In [1]: import numpy as np

In [2]: import numpy.linalg as la

In [3]: np.set_printoptions(precision=2, suppress=True, linewidth=100)

In [4]: feats = np.array([[-0.4, -0.5, -0.2, 0.3, -0.6, -0.2, 1.5, 0.0, -0.1, 1.7],
   ...:     [0.1, 1.1, -0.4, 0.0, -0.4, 0.2, 1.0, 0.0, -0.4, 0.7],
   ...:     [-0.5, 0.9, 1.7, -1.3, 1.3, 0.5, -1.0, 0.0, 1.3, 0.7],
   ...:     [1.1, 0.5, -0.4, 0.6, -1.2, -0.4, -3.0, -0.7, 0.6, -1.0],
   ...:     [-0.3, 0.0, -1.8, -2.2, -0.3, -1.2, -1.0, -0.7, 0.3, -0.1],
   ...:     [0.0, 0.4, 0.2, -0.6, -0.6, 0.7, 0.5, 0.4, 0.0, -1.0]])

In [5]: def softmax(z):
   ...:     e = np.exp(z - z.max(axis=-1, keepdims=True))
   ...:     return e / e.sum(axis=-1, keepdims=True)
   ...: 

In [6]: np.round(softmax(10 * feats[4]), 2) + 0
Out[6]: array([0.  , 0.05, 0.  , 0.  , 0.  , 0.  , 0.  , 0.  , 0.93, 0.02])

In [7]: softmax(feats[4])
Out[7]: array([0.12, 0.16, 0.03, 0.02, 0.12, 0.05, 0.06, 0.08, 0.22, 0.15])

In [8]: att = feats @ feats.T / np.sqrt(10)

In [9]: softmax(att).round(6).argmax(axis=1)
Out[9]: array([0, 1, 2, 3, 4, 5])

In [10]: softmax(att)[4] @ feats
Out[10]: array([-0.19,  0.08, -1.51, -1.85, -0.34, -1.01, -1.04, -0.63,  0.32, -0.12])

In [11]: np.round(softmax(att), 2) + 0
Out[11]: 
array([[0.63, 0.2 , 0.04, 0.01, 0.06, 0.06],
       [0.27, 0.35, 0.09, 0.05, 0.1 , 0.15],
       [0.01, 0.02, 0.88, 0.03, 0.03, 0.03],
       [0.  , 0.  , 0.01, 0.95, 0.03, 0.01],
       [0.01, 0.02, 0.03, 0.08, 0.84, 0.02],
       [0.1 , 0.17, 0.14, 0.12, 0.13, 0.35]])

In [12]: Uu, s, Vt = la.svd(feats, full_matrices=False)

In [13]: np.cumsum(s ** 2) / np.sum(s ** 2)
Out[13]: array([0.42, 0.65, 0.85, 0.93, 0.98, 1.  ])

In [14]: np.round(Vt @ Vt.T, 2) + 0
Out[14]: 
array([[1., 0., 0., 0., 0., 0.],
       [0., 1., 0., 0., 0., 0.],
       [0., 0., 1., 0., 0., 0.],
       [0., 0., 0., 1., 0., 0.],
       [0., 0., 0., 0., 1., 0.],
       [0., 0., 0., 0., 0., 1.]])

In [15]: np.round(Uu.T @ Uu, 2) + 0
Out[15]: 
array([[1., 0., 0., 0., 0., 0.],
       [0., 1., 0., 0., 0., 0.],
       [0., 0., 1., 0., 0., 0.],
       [0., 0., 0., 1., 0., 0.],
       [0., 0., 0., 0., 1., 0.],
       [0., 0., 0., 0., 0., 1.]])

In [16]: print(round(float(np.sqrt((s ** 2).sum())), 2), round(float(la.norm(feats)), 2))
6.97 6.97

In [17]: s / s[0]
Out[17]: array([1.  , 0.75, 0.68, 0.44, 0.37, 0.21])

In [18]: np.allclose(Uu * s @ Vt, feats)
Out[18]: True

In [19]: np.abs(Uu[:, 0]).round(6).argmax()
Out[19]: np.int64(3)

In [20]: gram = feats.T @ feats

In [21]: round(np.trace(gram), 2), (feats ** 2).sum()
Out[21]: (np.float64(48.62), np.float64(48.62))

In [22]: print(np.round(la.eigvalsh(gram)[::-1], 2) + 0)
[20.24 11.41  9.48  3.9   2.72  0.88  0.    0.    0.    0.  ]

In [23]: la.svd(feats, compute_uv=False) ** 2
Out[23]: array([20.24, 11.41,  9.48,  3.9 ,  2.72,  0.88])

In [24]: F = np.load("case0.npy")

In [25]: F
Out[25]: 
array([[ 2, -1, -4],
       [-4,  2, -1],
       [-1, -4,  2]])

In [26]: x = np.array([8, 4, 9])

In [27]: y = F @ x

In [28]: y
Out[28]: array([-24, -33,  -6])

In [29]: la.solve(F, y + F[:, 2])
Out[29]: array([ 8.,  4., 10.])

In [30]: la.solve(F, F[:, 1])
Out[30]: array([-0.,  1., -0.])

In [31]: la.solve(F, y)
Out[31]: array([8., 4., 9.])

In [32]: w1 = np.array([[4, 0, 2, 0], [3, -3, -1, -1], [3, -3, -4, 3]])

In [33]: b = np.array([6, -8, 4, 3])

In [34]: act = np.maximum(F @ w1 + b, 0)

In [35]: la.matrix_rank(act)
Out[35]: np.int64(2)

In [36]: Z = np.array([[-1, 1, -1], [2, 0, 2], [-2, 1, 1], [2, 2, 2]])

In [37]: w1 @ Z
Out[37]: 
array([[ -8,   6,  -2],
       [ -9,   0, -12],
       [  5,   5,  -7]])

In [38]: hat = np.triu(np.array([[-2, -3, -6], [-8, -8, 8], [-5, -6, 9]]), 1) + np.eye(3)

In [39]: M2 = hat @ F @ la.inv(hat)

In [40]: hat @ F - F @ hat
Out[40]: 
array([[ 18.,  24.,  11.],
       [ -8., -44., -24.],
       [  0.,  -3.,  26.]])

In [41]: M2
Out[41]: 
array([[  20.,   77., -509.],
       [ -12.,  -66.,  471.],
       [  -1.,   -7.,   52.]])

In [42]: (F - F.T) / 2
Out[42]: 
array([[ 0. ,  1.5, -1.5],
       [-1.5,  0. ,  1.5],
       [ 1.5, -1.5,  0. ]])

In [43]: print((F + F.T) / 2)
[[ 2.  -2.5 -2.5]
 [-2.5  2.  -2.5]
 [-2.5 -2.5  2. ]]

In [44]: print(np.trace(F))
6

In [45]: r0, g = F[2], F[1]

In [46]: print(r0 @ g)
-6

In [47]: r0 @ r0
Out[47]: np.int64(21)

In [48]: p = (r0 @ g) / (r0 @ r0) * r0

In [49]: np.outer(r0, g)
Out[49]: 
array([[ 4, -2,  1],
       [16, -8,  4],
       [-8,  4, -2]])

In [50]: g - p
Out[50]: array([-4.29,  0.86, -0.43])

In [51]: E = np.load("layer10.npy")

In [52]: E
Out[52]: 
array([[ -9,  -9,  -7,  -5,  -9,  -6,  -7],
       [ -6,  -6,  -4,  -2,  -6,  -3,  -4],
       [-10, -10,  -8,  -6, -10,  -7,  -8],
       [  3,   3,   5,   7,   3,   6,   5],
       [ -9,  -9,  -7,  -5,  -9,  -6,  -7],
       [ -3,  -3,  -1,   1,  -3,   0,  -1],
       [  0,   0,   2,   4,   0,   3,   2]])

In [53]: la.lstsq(E[:-1].T, E[-1])[2]
Out[53]: np.int32(2)

In [54]: print(np.abs(np.diag(la.qr(E)[1])) > 1e-9)
[ True False  True False False False False]

In [55]: round(float(np.trace(la.pinv(E) @ E)), 2)
Out[55]: 2.0

In [56]: Q, vecs = la.qr(F[:, :1])[0], la.qr(F[:, 1:])[0]

In [57]: s = la.svd(Q.T @ vecs, compute_uv=False)

In [58]: print((s > 0.9).sum())
0

In [59]: s
Out[59]: array([0.48])

In [60]: K = np.array([[2, 3, 0, 0], [1, 1, 0, 0], [0, 0, 2, 3], [0, 0, 1, 1]])

In [61]: K
Out[61]: 
array([[2, 3, 0, 0],
       [1, 1, 0, 0],
       [0, 0, 2, 3],
       [0, 0, 1, 1]])

In [62]: [round(float(x), 2) for x in la.svd(K, compute_uv=False)[:3]]
Out[62]: [3.86, 3.86, 0.26]

In [63]: round(np.log10(la.cond(K)))
Out[63]: 1

In [64]: la.cond(K) > 100
Out[64]: np.False_

In [65]: np.argsort(-la.norm(K, axis=0).round(6), kind="stable")[:3]
Out[65]: array([1, 3, 0])

In [66]: r = la.matrix_rank(E)

In [67]: r
Out[67]: np.int64(2)

In [68]: null = la.svd(E)[2][r:].T

In [69]: [int(la.matrix_rank(np.delete(E, i, axis=0))) for i in range(7)]
Out[69]: [2, 2, 2, 2, 2, 2, 2]

In [70]: [int(la.matrix_rank(E[:, :j + 1])) for j in range(7)]
Out[70]: [1, 1, 2, 2, 2, 2, 2]

In [71]: la.matrix_rank(E.T @ E), la.matrix_rank(E @ E.T)
Out[71]: (np.int64(2), np.int64(2))

In [72]: print(np.sort(la.eigvals(K).real))
[-0.3 -0.3  3.3  3.3]

In [73]: K @ K
Out[73]: 
array([[7, 9, 0, 0],
       [3, 4, 0, 0],
       [0, 0, 7, 9],
       [0, 0, 3, 4]])

In [74]: r0, g = K[1], K[0]

In [75]: r0 @ r0
Out[75]: np.int64(2)

In [76]: print(r0 @ g)
5

In [77]: p = (r0 @ g) / (r0 @ r0) * r0

In [78]: p
Out[78]: array([2.5, 2.5, 0. , 0. ])

In [79]: g - p
Out[79]: array([-0.5,  0.5,  0. ,  0. ])

In [80]: np.outer(r0, g)
Out[80]: 
array([[2, 3, 0, 0],
       [2, 3, 0, 0],
       [0, 0, 0, 0],
       [0, 0, 0, 0]])

In [81]: round(float(la.norm(r0 + g) ** 2 + la.norm(r0 - g) ** 2), 2)
Out[81]: 30.0

In [82]: la.matrix_rank(np.outer(r0, g))
Out[82]: np.int64(1)

In [83]: hat = np.triu(np.array([[-1, -1, -1, -2], [-2, -1, 2, 2], [2, 2, 0, -1], [2, -2, -1, 0]]), 1) + np.eye(4)

In [84]: M2 = hat @ K @ la.inv(hat)

In [85]: hat @ K - K @ hat
Out[85]: 
array([[-1.,  1., -8., -7.],
       [ 0.,  1.,  5.,  8.],
       [ 0.,  0., -1.,  1.],
       [ 0.,  0.,  0.,  1.]])

In [86]: M2
Out[86]: 
array([[  1.,   3.,  -9., -18.],
       [  1.,   2.,   3.,   9.],
       [  0.,   0.,   1.,   3.],
       [  0.,   0.,   1.,   2.]])

In [87]: print(la.matrix_rank(M2))
4

In [88]: mat = np.loadtxt("sample15.csv", delimiter=",")

In [89]: mat
Out[89]: 
array([[1.  , 0.7 , 0.49, 0.34, 0.24, 0.17, 0.12, 0.08, 0.06],
       [0.7 , 1.  , 0.7 , 0.49, 0.34, 0.24, 0.17, 0.12, 0.08],
       [0.49, 0.7 , 1.  , 0.7 , 0.49, 0.34, 0.24, 0.17, 0.12],
       [0.34, 0.49, 0.7 , 1.  , 0.7 , 0.49, 0.34, 0.24, 0.17],
       [0.24, 0.34, 0.49, 0.7 , 1.  , 0.7 , 0.49, 0.34, 0.24],
       [0.17, 0.24, 0.34, 0.49, 0.7 , 1.  , 0.7 , 0.49, 0.34],
       [0.12, 0.17, 0.24, 0.34, 0.49, 0.7 , 1.  , 0.7 , 0.49],
       [0.08, 0.12, 0.17, 0.24, 0.34, 0.49, 0.7 , 1.  , 0.7 ],
       [0.06, 0.08, 0.12, 0.17, 0.24, 0.34, 0.49, 0.7 , 1.  ]])

In [90]: Uu, s, Vt = la.svd(E)

In [91]: vecs = Vt[:(s > 1e-8).sum()]

In [92]: rng = np.random.default_rng(61462)

In [93]: x = E[1] + 4 * E[5] + rng.integers(2) * np.eye(7)[3]

In [94]: x
Out[94]: array([-18., -18.,  -8.,   2., -18.,  -3.,  -8.])

In [95]: print(la.matrix_rank(np.vstack([E, x])))
2

In [96]: np.diag(vecs.T @ vecs)
Out[96]: array([0.3 , 0.3 , 0.15, 0.52, 0.3 , 0.27, 0.15])

In [97]: arr = np.eye(9, dtype=int)[rng.permutation(9)] * np.array([0, 0, 1, 3, 2, 3, 0, -2, -3])

In [98]: arr
Out[98]: 
array([[ 0,  0,  0,  0,  0,  0,  0, -2,  0],
       [ 0,  0,  0,  0,  0,  0,  0,  0,  0],
       [ 0,  0,  0,  3,  0,  0,  0,  0,  0],
       [ 0,  0,  0,  0,  0,  3,  0,  0,  0],
       [ 0,  0,  1,  0,  0,  0,  0,  0,  0],
       [ 0,  0,  0,  0,  0,  0,  0,  0,  0],
       [ 0,  0,  0,  0,  2,  0,  0,  0,  0],
       [ 0,  0,  0,  0,  0,  0,  0,  0, -3],
       [ 0,  0,  0,  0,  0,  0,  0,  0,  0]])

In [99]: Uu, s, Vt = la.svd(arr)

In [100]: vecs = Vt[:(s > 1e-8).sum()]

In [101]: x = arr[2] + -3 * arr[7] + rng.integers(2) * np.eye(9)[7]

In [102]: x
Out[102]: array([0., 0., 0., 3., 0., 0., 0., 1., 9.])

In [103]: vecs.T @ vecs
Out[103]: 
array([[0., 0., 0., 0., 0., 0., 0., 0., 0.],
       [0., 0., 0., 0., 0., 0., 0., 0., 0.],
       [0., 0., 1., 0., 0., 0., 0., 0., 0.],
       [0., 0., 0., 1., 0., 0., 0., 0., 0.],
       [0., 0., 0., 0., 1., 0., 0., 0., 0.],
       [0., 0., 0., 0., 0., 1., 0., 0., 0.],
       [0., 0., 0., 0., 0., 0., 0., 0., 0.],
       [0., 0., 0., 0., 0., 0., 0., 1., 0.],
       [0., 0., 0., 0., 0., 0., 0., 0., 1.]])

In [104]: la.matrix_rank(np.vstack([arr, x]))
Out[104]: np.int64(6)
